>>> import numpy as np
>>> np.set_printoptions(suppress=True, linewidth=160)
>>> arr = np.load("w.npy")
>>> arr.round(3)
array([[0.667, 0.   , 0.333, 0.   ],
       [0.   , 1.   , 0.   , 0.   ],
       [0.   , 0.333, 0.333, 0.333],
       [0.25 , 0.   , 0.25 , 0.5  ]])
>>> q = arr.astype(float).copy()
>>> for j in range(4):
...     q[:, j] -= q[:, :j] @ (q[:, :j].T @ q[:, j])
...     q[:, j] /= np.linalg.norm(q[:, j])
... 
>>> q.round(3)
array([[ 0.936,  0.   , -0.122, -0.329],
       [ 0.   ,  0.949, -0.297,  0.11 ],
       [ 0.   ,  0.316,  0.89 , -0.329],
       [ 0.351,  0.   ,  0.325,  0.878]])
>>> np.round(q.T @ arr, 3) + 0
array([[0.712, 0.   , 0.4  , 0.176],
       [0.   , 1.054, 0.105, 0.105],
       [0.   , 0.   , 0.337, 0.459],
       [0.   , 0.   , 0.   , 0.329]])
>>> np.round(q.T @ q, 3) + 0
array([[1., 0., 0., 0.],
       [0., 1., 0., 0.],
       [0., 0., 1., 0.],
       [0., 0., 0., 1.]])
>>> M2 = np.array([[0]])
>>> C = np.array([[0, -1, -3], [-1, 0, -1], [-2, -1, -3]])
>>> X = np.block([[M2, np.zeros((1, 3))], [np.zeros((3, 1)), C]])
>>> X
array([[ 0.,  0.,  0.,  0.],
       [ 0.,  0., -1., -3.],
       [ 0., -1.,  0., -1.],
       [ 0., -2., -1., -3.]])
>>> # 2 blocks once reordered
>>> Uu, sig, Vh = np.linalg.svd(X)
>>> V = Vh[:(sig > 1e-8).sum()]
>>> rng = np.random.default_rng(1027)
>>> vec = X[3] + -3 * X[2] + rng.integers(2) * np.eye(4)[3]
>>> vec
array([ 0.,  1., -1.,  1.])
>>> np.round(V.T @ V, 3) + 0
array([[0., 0., 0., 0.],
       [0., 1., 0., 0.],
       [0., 0., 1., 0.],
       [0., 0., 0., 1.]])
>>> np.linalg.matrix_rank(np.vstack([X, vec]))
np.int64(3)
>>> np.allclose(V.T @ V @ vec, vec)
True
>>> np.round(np.linalg.norm(vec - V.T @ V @ vec), 3)
np.float64(0.0)
>>> mat = np.array([[0.0, -1.0, 0.0, 0.0],
...     [-1.0, 0.0, -1.0, 0.0],
...     [0.0, -1.0, 2.0, -1.0],
...     [0.0, 0.0, -1.0, 0.0]])
>>> ev, V = np.linalg.eig(arr)
>>> np.round(np.prod(ev), 3)
np.float64(0.083)
>>> np.round(arr @ V[:, 0] - ev[0] * V[:, 0], 3) + 0
array([0., 0., 0., 0.])
>>> np.round(np.sort(np.linalg.eigvals(arr @ arr)), 3)
array([0.08 , 0.111, 0.781, 1.   ])
>>> rank = np.linalg.matrix_rank(X)
>>> rank
np.int64(3)
>>> null = np.linalg.svd(X)[2][rank:].T
>>> np.linalg.matrix_rank(X.T @ X), np.linalg.matrix_rank(X @ X.T)
(np.int64(3), np.int64(3))
>>> np.allclose(X @ null, 0)
True
>>> X @ null
array([[0.],
       [0.],
       [0.],
       [0.]])
>>> M2 = np.array([[3, -2, -3], [3, -2, 2]])
>>> C = np.kron(M2, arr)
>>> C.round(3)
array([[ 2.   ,  0.   ,  1.   ,  0.   , -1.333, -0.   , -0.667, -0.   , -2.   , -0.   , -1.   , -0.   ],
       [ 0.   ,  3.   ,  0.   ,  0.   , -0.   , -2.   , -0.   , -0.   , -0.   , -3.   , -0.   , -0.   ],
       [ 0.   ,  1.   ,  1.   ,  1.   , -0.   , -0.667, -0.667, -0.667, -0.   , -1.   , -1.   , -1.   ],
       [ 0.75 ,  0.   ,  0.75 ,  1.5  , -0.5  , -0.   , -0.5  , -1.   , -0.75 , -0.   , -0.75 , -1.5  ],
       [ 2.   ,  0.   ,  1.   ,  0.   , -1.333, -0.   , -0.667, -0.   ,  1.333,  0.   ,  0.667,  0.   ],
       [ 0.   ,  3.   ,  0.   ,  0.   , -0.   , -2.   , -0.   , -0.   ,  0.   ,  2.   ,  0.   ,  0.   ],
       [ 0.   ,  1.   ,  1.   ,  1.   , -0.   , -0.667, -0.667, -0.667,  0.   ,  0.667,  0.667,  0.667],
       [ 0.75 ,  0.   ,  0.75 ,  1.5  , -0.5  , -0.   , -0.5  , -1.   ,  0.5  ,  0.   ,  0.5  ,  1.   ]])
>>> C.shape
(8, 12)
>>> np.linalg.matrix_rank(C)
np.int64(8)
>>> E = np.loadtxt("layer0.csv", delimiter=",")
>>> E
array([[3.02, 4.  , 4.  , 2.  , 0.  ],
       [4.  , 0.02, 1.  , 0.  , 3.  ],
       [0.  , 3.  , 3.02, 2.  , 3.  ],
       [2.  , 5.  , 4.  , 0.02, 4.  ],
       [3.  , 4.  , 4.  , 2.  , 0.02]])
>>> Uu, sig, Vh = np.linalg.svd(E)
>>> sig.round(3)
array([13.008,  4.538,  3.906,  1.786,  0.001])
>>> np.argmax(sig[:-1] / (sig[1:] + 1e-6)) + 1
np.int64(4)
>>> M2 = Uu[:, :4] @ np.diag(sig[:4]) @ Vh[:4]
>>> M2.round(3) + 0
array([[3.02 , 4.   , 4.001, 2.   , 0.   ],
       [4.   , 0.02 , 1.   , 0.   , 3.   ],
       [0.   , 3.   , 3.02 , 2.   , 3.   ],
       [2.   , 5.   , 4.   , 0.02 , 4.   ],
       [3.   , 4.   , 3.999, 2.   , 0.02 ]])
>>> round(float(np.linalg.norm(E - M2, 2)), 3), np.round(sig[4], 3)
(0.001, np.float64(0.001))
>>> np.linalg.matrix_rank(M2)
np.int64(4)
>>> np.round(np.linalg.norm(E - M2) / np.linalg.norm(E), 3)
np.float64(0.0)
>>> round(float(np.abs(E - M2).max()), 3)
0.001
